>>> import numpy as np
>>> from numpy import linalg as LA
>>> np.set_printoptions(precision=1, suppress=True, linewidth=120, floatmode="fixed")
>>> K = np.load("test12.npy")
>>> K
array([[  0,  -1,   1,   0],
       [-12,   3,   3,  -3],
       [  8,   3,  -3,   2],
       [  8,   1,  -1,   2]])
>>> U, sv, Vh = LA.svd(K)
>>> evecs = Vh[:(sv > 1e-8).sum()]
>>> rng = np.random.default_rng(14)
>>> x = K[0] + 3 * K[3] + rng.integers(2) * np.eye(4)[2]
>>> x
array([24.0,  2.0, -2.0,  6.0])
>>> np.round(LA.norm(x - evecs.T @ evecs @ x), 1)
np.float64(0.0)
>>> LA.matrix_rank(np.vstack([K, x]))
np.int64(3)
>>> np.diag(evecs.T @ evecs)
array([0.9, 1.0, 1.0, 0.1])
>>> m1 = np.load("w.npy")
>>> m1
array([[ -8,  -2,   4,   0,   6, -16],
       [  0, -18,   0,  -5,  -8,  -5],
       [  8, -22,   0,   0, -10,   0],
       [  8, -22,   0,   0, -10,   0],
       [  4,   1,  10,  20,  17, -20]])
>>> A2 = m1 / np.sqrt((m1 ** 2).mean(axis=1, keepdims=True))
>>> A2[3]
array([ 0.8, -2.1,  0.0,  0.0, -1.0,  0.0])
>>> LA.matrix_rank(A2) == LA.matrix_rank(m1)
np.True_
>>> LA.norm(A2, axis=1)
array([2.4, 2.4, 2.4, 2.4, 2.4])
>>> LA.matrix_rank(m1 - m1.mean(axis=1, keepdims=True))
np.int64(3)
>>> m1 - m1.mean(axis=1, keepdims=True)
array([[ -5.3,   0.7,   6.7,   2.7,   8.7, -13.3],
       [  6.0, -12.0,   6.0,   1.0,  -2.0,   1.0],
       [ 12.0, -18.0,   4.0,   4.0,  -6.0,   4.0],
       [ 12.0, -18.0,   4.0,   4.0,  -6.0,   4.0],
       [ -1.3,  -4.3,   4.7,  14.7,  11.7, -25.3]])
>>> U, sv, Vh = LA.svd(m1)
>>> np.argmax(sv[:-1] / (sv[1:] + 1e-6)) + 1
np.int64(3)
>>> A2 = U[:, :3] @ np.diag(sv[:3]) @ Vh[:3]
>>> round(float(LA.norm(m1 - A2) / LA.norm(m1)), 1)
0.0
>>> round(float(LA.norm(m1 - A2, 2)), 1), round(sv[3], 1)
(0.0, np.float64(0.0))
>>> A2.round(1) + 0
array([[ -8.0,  -2.0,   4.0,   0.0,   6.0, -16.0],
       [  0.0, -18.0,   0.0,  -5.0,  -8.0,  -5.0],
       [  8.0, -22.0,   0.0,   0.0, -10.0,   0.0],
       [  8.0, -22.0,   0.0,   0.0, -10.0,   0.0],
       [  4.0,   1.0,  10.0,  20.0,  17.0, -20.0]])
>>> LA.matrix_rank(m1, rtol=0.05)
np.int64(3)
>>> round(np.abs(m1 - A2).max(), 1)
np.float64(0.0)
>>> def softmax(z):
...     e = np.exp(z - z.max(axis=-1, keepdims=True))
...     return e / e.sum(axis=-1, keepdims=True)
... 
>>> np.round(softmax(10 * m1[2]), 1) + 0
array([1.0, 0.0, 0.0, 0.0, 0.0, 0.0])
>>> att = m1 @ m1.T / np.sqrt(6)
>>> softmax(att).round(6).argmax(axis=1)
array([4, 2, 2, 2, 4])
>>> round(np.trace(LA.pinv(m1) @ m1), 1)
np.float64(3.0)
>>> LA.lstsq(m1[:-1].T, m1[-1])[2]
np.int32(3)
>>> np.unique(m1.round(6), axis=0).shape
(4, 6)
>>> np.abs(np.diag(LA.qr(m1)[1])) > 1e-9
array([ True,  True,  True, False, False])
>>> np.argsort(-LA.norm(m1, axis=0).round(6), kind="stable")[:3]
array([1, 5, 4])
>>> LA.matrix_rank(m1, rtol=0.1)
np.int64(3)
>>> ang = rng.uniform(0, 2 * np.pi, 31)
>>> Q, _ = LA.qr(np.array([[0.6, -0.8], [-0.9, -0.3], [0.1, -0.1]]))
>>> J = 3 * np.c_[np.cos(ang), np.sin(ang)] @ Q.T
>>> J.round(1) + 0
array([[-0.8, -2.9,  0.0],
       [ 2.8,  0.9,  0.4],
       [ 0.8,  2.9,  0.0],
       [ 3.0, -0.3,  0.4],
       [ 2.3, -1.9,  0.4],
       [ 2.3,  1.9,  0.3],
       [ 2.8,  1.1,  0.3],
       [ 1.1, -2.8,  0.2],
       [ 2.6, -1.5,  0.4],
       [ 2.5,  1.6,  0.3],
       [-2.5,  1.6, -0.4],
       [ 3.0, -0.2,  0.4],
       [ 2.6,  1.5,  0.3],
       [-0.1, -3.0,  0.0],
       [ 1.8, -2.4,  0.3],
       [-2.7, -1.3, -0.3],
       [ 3.0, -0.1,  0.4],
       [-1.2,  2.7, -0.2],
       [-1.9, -2.3, -0.2],
       [ 1.0, -2.8,  0.2],
       [ 0.3,  3.0,  0.0],
       [ 2.4, -1.8,  0.4],
       [ 0.3, -3.0,  0.1],
       [ 3.0,  0.2,  0.4],
       [-2.1,  2.1, -0.3],
       [-3.0,  0.0, -0.4],
       [ 0.6,  2.9,  0.0],
       [-3.0, -0.1, -0.4],
       [-2.1,  2.1, -0.3],
       [-0.4,  3.0, -0.1],
       [ 2.4,  1.7,  0.3]])
>>> U, sv, Vh = LA.svd(J)
>>> evecs = Vh[:(sv > 1e-8).sum()]
>>> x = J[21] + 2 * J[10] + rng.integers(2) * np.eye(3)[1]
>>> x
array([-2.6,  2.5, -0.4])
>>> round(float(LA.norm(x - evecs.T @ evecs @ x)), 1)
0.0
>>> np.round(LA.norm(J, 2) / LA.norm(J), 1)
np.float64(0.7)
>>> LA.cond(J) > 100
np.True_
>>> W2 = J[[9, 17]].astype(float)
>>> for _ in range(7):
...     lab = LA.norm(J[:, None] - W2, axis=-1).argmin(axis=1)
...     W2 = np.array([J[lab == j].mean(axis=0) for j in range(2)])
... 
>>> lab
array([0, 0, 1, 0, 0, 0, 0, 0, 0, 0, 1, 0, 0, 0, 0, 1, 0, 1, 1, 0, 1, 0, 0, 0, 1, 1, 1, 1, 1, 1, 0])
>>> W2
array([[ 2.0, -0.7,  0.3],
       [-1.4,  1.4, -0.2]])
>>> np.abs(W2[1] - W2[0]).argmax()
np.int64(0)
>>> softmax(W2).sum(axis=1)
array([1.0, 1.0])
>>> np.round(softmax(10 * W2[0]), 1) + 0
array([1.0, 0.0, 0.0])
>>> att = W2 @ W2.T / np.sqrt(3)
>>> np.round(softmax(att + np.triu(np.full(att.shape, -np.inf), 1)), 1) + 0
array([[1.0, 0.0],
       [0.0, 1.0]])
>>> mat = np.loadtxt("layer11.csv", delimiter=",")
>>> mat
array([[ 3.9,  0.2,  0.5,  1.2,  1.0, -1.0],
       [ 4.6,  0.3, -1.6, -0.5,  1.1,  1.0],
       [-1.1, -2.1, -0.5,  0.5, -0.3, -0.6],
       [-3.1,  0.8,  0.1,  0.1, -0.8,  0.4],
       [ 6.0, -0.5,  0.7, -1.8,  1.5, -0.6],
       [-1.1,  0.5, -0.8,  0.0, -0.3,  0.6],
       [ 7.6,  1.1,  0.0,  1.2,  1.9, -0.9],
       [ 0.8,  0.2,  0.6,  0.4,  0.2,  1.2],
       [-1.3,  0.9,  0.4, -1.0, -0.3, -0.6],
       [-6.8, -0.9, -0.3, -0.1, -1.7, -1.3],
       [-2.4,  0.5,  0.5,  1.3, -0.6,  0.3],
       [-3.2, -0.3,  1.1, -0.6, -0.8, -0.2],
       [-1.4,  1.7, -0.7, -3.4, -0.3,  0.3],
       [-3.1,  0.1,  0.1,  0.0, -0.8, -0.6],
       [ 2.4,  0.8,  0.4,  1.0,  0.6, -0.5],
       [-5.6,  0.3,  0.4, -0.1, -1.4, -0.9],
       [-1.4,  1.9, -0.1,  0.2, -0.3,  1.5],
       [-4.5, -1.0, -1.1, -1.1, -1.1, -0.8],
       [-3.1,  0.3,  1.0, -1.3, -0.8,  0.4],
       [-1.4, -0.1,  1.2, -0.7, -0.4,  0.9],
       [ 1.1, -0.4, -0.5,  1.7,  0.3,  1.0],
       [-0.7, -2.7,  0.0,  1.3, -0.2, -0.1],
       [-4.4, -1.3, -0.2,  0.0, -1.1,  0.6],
       [-0.8, -0.5, -0.6,  0.4, -0.2,  0.8],
       [-4.1, -0.4,  0.0,  0.9, -1.0,  2.2],
       [ 1.4, -1.3, -1.8,  0.4,  0.4, -0.3]])
>>> dist = LA.norm(mat[:, None] - mat[None], axis=-1)
>>> dist.mean(axis=1).argmax()
np.int64(6)
>>> LA.norm(mat - mat.mean(axis=0), axis=1)
array([5.2, 5.9, 2.3, 2.5, 7.4, 1.1, 8.9, 2.2, 1.7, 6.4, 2.2, 2.8, 3.9, 2.5, 3.7, 5.0, 2.5, 4.3, 2.9, 1.7, 2.8, 2.9,
       3.9, 1.1, 4.1, 3.2])
>>> dist.shape
(26, 26)
>>> dist[6].round(6).argsort(kind="stable")[:4]
array([6, 4, 0, 1])
>>> (dist + 1e9 * np.eye(26)).round(6).argmin(axis=1)
array([14,  0, 21, 13,  1, 23,  4, 20, 19, 15,  3, 18,  8,  3,  0,  9,  5, 22, 11, 18,  7,  2, 17,  5, 22, 20])
>>> C2 = mat.T @ mat
>>> np.round(LA.svd(mat, compute_uv=False) ** 2, 1) + 0
array([352.3,  38.2,  25.3,  17.7,  11.3,   0.0])
>>> np.diag(C2)
array([329.7,  28.5,  14.6,  31.6,  20.6,  20.0])
>>> (mat @ mat.T).shape
(26, 26)
>>> C2
array([[329.7,  17.7,  -4.8,  15.9,  82.4,  -7.7],
       [ 17.7,  28.5,   4.1,  -7.7,   4.6,   4.0],
       [ -4.8,   4.1,  14.6,  -0.3,  -1.3,  -1.0],
       [ 15.9,  -7.7,  -0.3,  31.6,   3.9,   2.1],
       [ 82.4,   4.6,  -1.3,   3.9,  20.6,  -1.9],
       [ -7.7,   4.0,  -1.0,   2.1,  -1.9,  20.0]])
